In [1]: import numpy as np

In [2]: import numpy.linalg as la

In [3]: np.set_printoptions(precision=1, suppress=True, linewidth=200)

In [4]: B = np.array([[1, 1], [1, -1]])

In [5]: rng = np.random.default_rng(67505)

In [6]: data = np.kron(B, np.kron(B, B))[rng.permutation(8)][:3]

In [7]: print(data)
[[ 1  1 -1 -1 -1 -1  1  1]
 [ 1 -1 -1  1 -1  1  1 -1]
 [ 1  1  1  1 -1 -1 -1 -1]]

In [8]: print(round(float(la.norm(data, 2)), 1))
2.8

In [9]: print(round(float(la.norm(data, "nuc")), 1))
8.5

In [10]: print(np.round(la.norm(data) ** 2 / la.norm(data, 2) ** 2, 1))
3.0

In [11]: C2 = data.T @ data

In [12]: print(C2)
[[ 3  1 -1  1 -3 -1  1 -1]
 [ 1  3  1 -1 -1 -3 -1  1]
 [-1  1  3  1  1 -1 -3 -1]
 [ 1 -1  1  3 -1  1 -1 -3]
 [-3 -1  1 -1  3  1 -1  1]
 [-1 -3 -1  1  1  3  1 -1]
 [ 1 -1 -3 -1 -1  1  3  1]
 [-1  1 -1 -3  1 -1  1  3]]

In [13]: print(np.round(la.eigvalsh(C2)[::-1], 1) + 0)
[8. 8. 8. 0. 0. 0. 0. 0.]

In [14]: print(np.trace(C2), (data ** 2).sum())
24 24

In [15]: print((data @ data.T).shape)
(3, 3)

In [16]: u = np.array([3, -2])

In [17]: print(np.convolve(C2[6], u))
[ 3 -5 -7  3 -1  5  7 -3 -2]

In [18]: print(np.polyval(u, C2[6]))
[  1  -5 -11  -5  -5   1   7   1]

In [19]: K = rng.normal(size=(17, 4))

In [20]: K = 5 * K / la.norm(K, axis=1, keepdims=True)

In [21]: print(K)
[[ 1.9 -0.5 -1.7  4.3]
 [ 1.1  0.6 -1.7  4.5]
 [ 3.2 -0.8 -0.7 -3.7]
 [ 1.8  0.6 -4.6  0.8]
 [-4.4 -1.4 -1.4  1.4]
 [ 2.5 -3.3 -2.5 -1.3]
 [-0.2  0.3  4.1 -2.8]
 [-1.1 -1.1 -3.3  3.4]
 [ 0.6 -1.6 -3.2  3.4]
 [-1.7 -1.9 -4.3  0.3]
 [ 2.   3.7 -0.9  2.6]
 [-0.8  3.4  2.   3. ]
 [ 3.8  2.8 -1.3  0.6]
 [-0.6 -0.3  2.8  4.1]
 [-0.4 -3.8  2.4 -2.2]
 [ 3.6  3.1  0.8 -1.4]
 [ 0.2  2.  -2.1  4.1]]

In [22]: labels = K[:, 2] > np.median(K[:, 2])

In [23]: u = K[labels].mean(axis=0) - K[~labels].mean(axis=0)

In [24]: print(labels.astype(int))
[0 0 1 0 0 0 1 0 0 0 1 1 1 1 1 1 0]

In [25]: print(u)
[ 1.2  1.8  3.9 -2.3]

In [26]: print(((K - K.mean(axis=0)) @ u > 0).astype(int))
[0 0 1 0 0 0 1 0 0 0 1 1 1 1 1 1 0]

In [27]: B = np.array([[2], [3], [1]])

In [28]: cent = np.array([[2, -2, -7, -2, 5, -1]])

In [29]: J = B @ cent + 0.3 * rng.normal(size=(3, 6))

In [30]: print(J)
[[  4.1  -4.1 -13.9  -4.   10.   -1.3]
 [  6.   -6.  -21.   -5.6  14.7  -3.1]
 [  1.9  -2.1  -6.7  -1.6   5.5  -1.1]]

In [31]: B = np.array([[-5, 3, 3],
    ...:     [3, -4, -2],
    ...:     [5, -4, -5],
    ...:     [-4, 5, -4],
    ...:     [-4, 2, -3],
    ...:     [2, 2, 5]])

In [32]: print(np.einsum("ik,kj->ij", J, B))
[[-129.    81.7   69.3]
 [-195.9  121.2   97.6]
 [ -66.8   41.5   27.9]]

In [33]: print(la.matrix_rank(J @ B))
3

In [34]: print(B.T @ J.T)
[[-129.  -195.9  -66.8]
 [  81.7  121.2   41.5]
 [  69.3   97.6   27.9]]

In [35]: print(np.einsum("ij->j", J))
[ 12.  -12.2 -41.6 -11.2  30.2  -5.6]

In [36]: print(np.vstack([J, B.T]).shape)
(6, 6)

In [37]: print(np.einsum("ik,kj->ji", J, B))
[[-129.  -195.9  -66.8]
 [  81.7  121.2   41.5]
 [  69.3   97.6   27.9]]
